$ python3 -q
>>> import numpy as np
>>> np.set_printoptions(suppress=True, linewidth=140)
>>> M = np.load("out6.npy")
>>> M
array([[ 0., -2., -1., -2., -1.,  2.,  5.,  3.],
       [-2.,  0.,  0.,  0.,  0.,  0.,  0.,  0.],
       [-1.,  0.,  0.,  0.,  0.,  0.,  0.,  0.],
       [-2.,  0.,  0.,  0.,  0.,  0.,  0.,  0.],
       [-1.,  0.,  0.,  0.,  0.,  0.,  0.,  0.],
       [ 2.,  0.,  0.,  0.,  0.,  0.,  0.,  0.],
       [ 5.,  0.,  0.,  0.,  0.,  0.,  0.,  0.],
       [ 3.,  0.,  0.,  0.,  0.,  0.,  0.,  0.]])
>>> np.linalg.matrix_rank(M, rtol=0.1)
np.int64(2)
>>> np.linalg.cond(M) > 100
np.True_
>>> [round(float(x), 3) for x in np.linalg.svd(M, compute_uv=False)[:3]]
[6.928, 6.928, 0.0]
>>> np.round(np.linalg.norm(M, 2) / np.linalg.norm(M), 3)
np.float64(0.707)
>>> left, s, VT = np.linalg.svd(M)
>>> vecs = VT[:(s > 1e-8).sum()]
>>> rng = np.random.default_rng(847)
>>> x0 = M[6] + -3 * M[5] + rng.integers(2) * np.eye(8)[2]
>>> x0
array([-1.,  0.,  0.,  0.,  0.,  0.,  0.,  0.])
>>> round(float(np.linalg.norm(x0 - vecs.T @ vecs @ x0)), 3)
0.0
>>> np.allclose(vecs.T @ vecs @ x0, x0)
True
>>> np.linalg.matrix_rank(np.vstack([M, x0]))
np.int64(2)
>>> np.round(np.linalg.norm(M, axis=0), 3)
array([6.928, 2.   , 1.   , 2.   , 1.   , 2.   , 5.   , 3.   ])
>>> round(float(np.linalg.norm(M, 1)), 3), np.round(np.linalg.norm(M, np.inf), 3)
(16.0, np.float64(16.0))
>>> round(np.linalg.norm(M, "nuc"), 3)
np.float64(13.856)
>>> np.round(np.linalg.norm(M, 2), 3)
np.float64(6.928)
>>> np.round(np.linalg.norm(M, axis=1), 3)
array([6.928, 2.   , 1.   , 2.   , 1.   , 2.   , 5.   , 3.   ])
>>> round(np.linalg.norm(M[3], 1), 3), np.round(np.linalg.norm(M[3], np.inf), 3)
(np.float64(2.0), np.float64(2.0))
>>> vals, vecs = np.linalg.eigh(M)
>>> np.round(np.linalg.svd(M, compute_uv=False), 3) + 0
array([6.928, 6.928, 0.   , 0.   , 0.   , 0.   , 0.   , 0.   ])
>>> np.round(np.linalg.eigvalsh(M + 3 * np.eye(8)), 3)
array([-3.928,  3.   ,  3.   ,  3.   ,  3.   ,  3.   ,  3.   ,  9.928])
>>> np.round(vecs.T @ M @ vecs, 3) + 0
array([[-6.928,  0.   ,  0.   ,  0.   ,  0.   ,  0.   ,  0.   ,  0.   ],
       [ 0.   ,  0.   ,  0.   ,  0.   ,  0.   ,  0.   ,  0.   ,  0.   ],
       [ 0.   ,  0.   ,  0.   ,  0.   ,  0.   ,  0.   ,  0.   ,  0.   ],
       [ 0.   ,  0.   ,  0.   ,  0.   ,  0.   ,  0.   ,  0.   ,  0.   ],
       [ 0.   ,  0.   ,  0.   ,  0.   ,  0.   ,  0.   ,  0.   ,  0.   ],
       [ 0.   ,  0.   ,  0.   ,  0.   ,  0.   ,  0.   ,  0.   ,  0.   ],
       [ 0.   ,  0.   ,  0.   ,  0.   ,  0.   ,  0.   ,  0.   ,  0.   ],
       [ 0.   ,  0.   ,  0.   ,  0.   ,  0.   ,  0.   ,  0.   ,  6.928]])
>>> np.abs(vecs[:, -1]).round(6).argmax()
np.int64(0)
>>> (vals > 1e-8).sum(), (vals < -1e-8).sum()
(np.int64(1), np.int64(1))
>>> np.round(vecs.T @ vecs, 3) + 0
array([[1., 0., 0., 0., 0., 0., 0., 0.],
       [0., 1., 0., 0., 0., 0., 0., 0.],
       [0., 0., 1., 0., 0., 0., 0., 0.],
       [0., 0., 0., 1., 0., 0., 0., 0.],
       [0., 0., 0., 0., 1., 0., 0., 0.],
       [0., 0., 0., 0., 0., 1., 0., 0.],
       [0., 0., 0., 0., 0., 0., 1., 0.],
       [0., 0., 0., 0., 0., 0., 0., 1.]])
>>> K = np.loadtxt("mat.csv", delimiter=",")
>>> K
array([[ 2.604,  5.08 , -5.331,  1.92 ,  0.062, -1.206],
       [ 2.757,  6.086, -5.657,  0.683, -0.693, -1.998],
       [ 2.247, -0.281, -2.742,  1.582, -2.555, -3.71 ],
       [-1.602,  1.26 ,  0.003, -2.535,  4.335,  1.012],
       [-1.158,  0.055,  1.768, -0.558,  4.206,  1.199],
       [-2.757,  0.862,  0.246, -3.363,  5.256,  3.14 ],
       [-3.388,  0.969,  0.479, -1.976,  4.969,  5.5  ],
       [-1.257,  0.279,  1.061,  1.188,  4.676,  1.09 ],
       [ 1.716,  6.822, -5.083,  1.434, -0.77 ,  0.086],
       [ 0.074, -0.762, -0.914,  2.19 , -3.483, -5.84 ],
       [ 0.398,  5.97 , -5.109,  1.456, -0.633, -2.625],
       [-3.304,  1.769,  0.713,  0.218,  3.235,  2.501],
       [ 0.47 , -1.669,  1.958,  4.058, -2.095, -3.987],
       [ 1.125,  6.217, -3.928,  2.4  ,  0.515, -2.35 ]])
>>> dist = np.linalg.norm(K[:, None] - K[None], axis=-1)
>>> dist[:5, :5].round(3)
array([[ 0.   ,  1.967,  6.986, 10.186, 10.904],
       [ 1.967,  0.   ,  7.517, 10.91 , 11.941],
       [ 6.986,  7.517,  0.   , 10.557, 10.317],
       [10.186, 10.91 , 10.557,  0.   ,  2.954],
       [10.904, 11.941, 10.317,  2.954,  0.   ]])
>>> np.unravel_index(dist.round(6).argmax(), dist.shape)
(np.int64(6), np.int64(9))
>>> np.linalg.matrix_rank(dist ** 2)
np.int64(8)
>>> np.round(np.linalg.norm(K), 3)
np.float64(27.147)
>>> np.abs(K).max()
np.float64(6.822)
>>> np.linalg.matrix_rank(K)
np.int64(6)
>>> np.round(K.mean(axis=0), 3)
array([-0.148,  2.333, -1.61 ,  0.621,  1.216, -0.513])
>>> np.count_nonzero(K)
np.int64(84)
>>> np.unravel_index(np.abs(K).argmax(), K.shape)
(np.int64(8), np.int64(1))
>>> np.round(np.linalg.svd(K, compute_uv=False), 3)
array([20.133, 16.071,  6.392,  4.131,  3.419,  1.934])
>>> m1 = np.load("x.npy")
>>> m1
array([[0., 0., 3.],
       [0., 0., 1.],
       [3., 1., 0.]])
>>> [round(float(np.linalg.det(m1[:i, :i])), 2) + 0 for i in range(1, 4)]
[0.0, 0.0, 0.0]
>>> np.all(np.linalg.eigvalsh(m1) > 0)
np.False_
>>> feats = np.loadtxt("sample0.csv", delimiter=",")
>>> feats
array([[1.   , 0.9  , 0.81 , 0.729, 0.656],
       [0.9  , 1.   , 0.9  , 0.81 , 0.729],
       [0.81 , 0.9  , 1.   , 0.9  , 0.81 ],
       [0.729, 0.81 , 0.9  , 1.   , 0.9  ],
       [0.656, 0.729, 0.81 , 0.9  , 1.   ]])
>>> r0, v = feats[3], feats[2]
>>> round(r0 @ v, 3)
np.float64(3.848)
>>> p = (r0 @ v) / (r0 @ r0) * r0
>>> round(np.linalg.norm(r0 + v) ** 2 + np.linalg.norm(r0 - v) ** 2, 3)
np.float64(15.479)
>>> x0 = np.ones(5)
>>> for _ in range(7):
...     x0 = feats @ x0
...     x0 /= np.linalg.norm(x0)
...     print(round(x0 @ feats @ x0, 3))
... 
4.262
4.262
4.262
4.262
4.262
4.262
4.262
>>> x0.round(3)
array([0.429, 0.456, 0.465, 0.456, 0.429])
>>> np.round(np.linalg.eigvalsh(feats)[-1], 3)
np.float64(4.262)
>>> B = np.linalg.inv(feats)
>>> np.allclose(B, feats.T)
False
>>> np.round(np.linalg.inv(B), 3)
array([[1.   , 0.9  , 0.81 , 0.729, 0.656],
       [0.9  , 1.   , 0.9  , 0.81 , 0.729],
       [0.81 , 0.9  , 1.   , 0.9  , 0.81 ],
       [0.729, 0.81 , 0.9  , 1.   , 0.9  ],
       [0.656, 0.729, 0.81 , 0.9  , 1.   ]])
>>> round(float(np.linalg.slogdet(feats)[0]), 3)
1.0
>>> np.round(np.linalg.det(feats) * B, 3) + 0
array([[ 0.007, -0.006,  0.   ,  0.   ,  0.   ],
       [-0.006,  0.012, -0.006,  0.   ,  0.   ],
       [ 0.   , -0.006,  0.012, -0.006,  0.   ],
       [ 0.   ,  0.   , -0.006,  0.012, -0.006],
       [ 0.   ,  0.   ,  0.   , -0.006,  0.007]])
>>> B.round(3) + 0
array([[ 5.263, -4.737,  0.   , -0.002,  0.003],
       [-4.737,  9.526, -4.737,  0.002, -0.002],
       [ 0.   , -4.737,  9.526, -4.737,  0.   ],
       [-0.002,  0.002, -4.737,  9.526, -4.737],
       [ 0.003, -0.002,  0.   , -4.737,  5.263]])
>>> t3 = np.stack([feats, -1 * feats, feats[::-1]])
>>> np.round(np.linalg.norm(t3, axis=(1, 2)), 3)
array([4.29, 4.29, 4.29])
>>> t3.shape
(3, 5, 5)
>>> low = np.linalg.cholesky(feats)
>>> low.round(3)
array([[1.   , 0.   , 0.   , 0.   , 0.   ],
       [0.9  , 0.436, 0.   , 0.   , 0.   ],
       [0.81 , 0.392, 0.436, 0.   , 0.   ],
       [0.729, 0.353, 0.392, 0.436, 0.   ],
       [0.656, 0.318, 0.353, 0.392, 0.436]])
>>> E = np.load("block14.npy")
>>> E
array([[ 0.,  0.,  1., -1.,  1., -1., -1.],
       [ 0.,  0., -1., -2.,  2.,  0.,  1.],
       [ 1., -1.,  0.,  0.,  0.,  0.,  0.],
       [-1., -2.,  0.,  0.,  0.,  0.,  0.],
       [ 1.,  2.,  0.,  0.,  0.,  0.,  0.],
       [-1.,  0.,  0.,  0.,  0.,  0.,  0.],
       [-1.,  1.,  0.,  0.,  0.,  0.,  0.]])
>>> # symmetric, so the eigenvalues are real
>>> B = E / np.linalg.norm(E, axis=1, keepdims=True)
>>> C2 = B @ B.T
>>> (np.abs(C2) > 0.9).astype(int)
array([[1, 0, 0, 0, 0, 0, 0],
       [0, 1, 0, 0, 0, 0, 0],
       [0, 0, 1, 0, 0, 0, 1],
       [0, 0, 0, 1, 1, 0, 0],
       [0, 0, 0, 1, 1, 0, 0],
       [0, 0, 0, 0, 0, 1, 0],
       [0, 0, 1, 0, 0, 0, 1]])
>>> rank = np.linalg.matrix_rank(E)
>>> rank
np.int64(4)
>>> N = np.linalg.svd(E)[2][rank:].T
>>> np.round(N @ N.T, 3)
array([[ 0.   ,  0.   ,  0.   ,  0.   ,  0.   ,  0.   ,  0.   ],
       [ 0.   ,  0.   ,  0.   ,  0.   ,  0.   ,  0.   ,  0.   ],
       [ 0.   ,  0.   ,  0.587, -0.043,  0.043,  0.261,  0.413],
       [ 0.   ,  0.   , -0.043,  0.522,  0.478, -0.13 ,  0.043],
       [ 0.   ,  0.   ,  0.043,  0.478,  0.522,  0.13 , -0.043],
       [ 0.   ,  0.   ,  0.261, -0.13 ,  0.13 ,  0.783, -0.261],
       [ 0.   ,  0.   ,  0.413,  0.043, -0.043, -0.261,  0.587]])
>>> [int(np.linalg.matrix_rank(np.delete(E, i, axis=0))) for i in range(7)]
[3, 3, 4, 4, 4, 4, 4]
>>> N.shape
(7, 3)
>>> [int(np.linalg.matrix_rank(E[:, :j + 1])) for j in range(7)]
[1, 2, 3, 4, 4, 4, 4]
